$ python3 -q
>>> import numpy as np
>>> np.set_printoptions(precision=2, suppress=True, linewidth=140, legacy="1.25")
>>> tidy = lambda a: np.round(a, 2) + 0
>>> F = np.load("x.npy")
>>> F
array([[6., 1., 1., 1., 1., 1., 1., 1.],
       [1., 6., 1., 1., 1., 1., 1., 1.],
       [1., 1., 6., 1., 1., 1., 1., 1.],
       [1., 1., 1., 6., 1., 1., 1., 1.],
       [1., 1., 1., 1., 6., 1., 1., 1.],
       [1., 1., 1., 1., 1., 6., 1., 1.],
       [1., 1., 1., 1., 1., 1., 6., 1.],
       [1., 1., 1., 1., 1., 1., 1., 6.]])
>>> x = np.array([2, 0, 6, 4, 0, -1, 2, 3])
>>> y = F @ x
>>> y
array([26., 16., 46., 36., 16., 11., 26., 31.])
>>> tidy(np.linalg.solve(F, 4 * y))
array([ 8.,  0., 24., 16.,  0., -4.,  8., 12.])
>>> r0, r1 = F[5], F[2]
>>> r0 @ r0
43.0
>>> pr = (r0 @ r1) / (r0 @ r0) * r0
>>> tidy(np.linalg.norm(r0 + r1) ** 2 + np.linalg.norm(r0 - r1) ** 2)
172.0
>>> tidy(pr)
array([0.42, 0.42, 0.42, 0.42, 0.42, 2.51, 0.42, 0.42])
>>> print(tidy(r1 - pr))
[ 0.58  0.58  5.58  0.58  0.58 -1.51  0.58  0.58]
>>> r0 = np.array([-1, -2, 4])
>>> r1 = np.array([0, 1, 0, 0, 0, 2, 0, 0, 0, 0, 3])
>>> M = r0[:, None] + r1[None, :]
>>> M
array([[-1,  0, -1, -1, -1,  1, -1, -1, -1, -1,  2],
       [-2, -1, -2, -2, -2,  0, -2, -2, -2, -2,  1],
       [ 4,  5,  4,  4,  4,  6,  4,  4,  4,  4,  7]])
>>> Uu, s, Vh = np.linalg.svd(M)
>>> vecs = Vh[:(s > 1e-8).sum()]
>>> rng = np.random.default_rng(559)
>>> x = M[2] + -1 * M[0] + rng.integers(2) * np.eye(11)[8]
>>> x
array([5., 5., 5., 5., 5., 5., 5., 5., 5., 5., 5.])
>>> tidy(np.linalg.norm(x - vecs.T @ vecs @ x))
0.0
>>> tidy(np.diag(vecs.T @ vecs))
array([0.12, 0.11, 0.12, 0.12, 0.12, 0.29, 0.12, 0.12, 0.12, 0.12, 0.65])
>>> np.allclose(vecs.T @ vecs @ x, x)
True
>>> np.linalg.matrix_rank(np.vstack([M, x]))
2
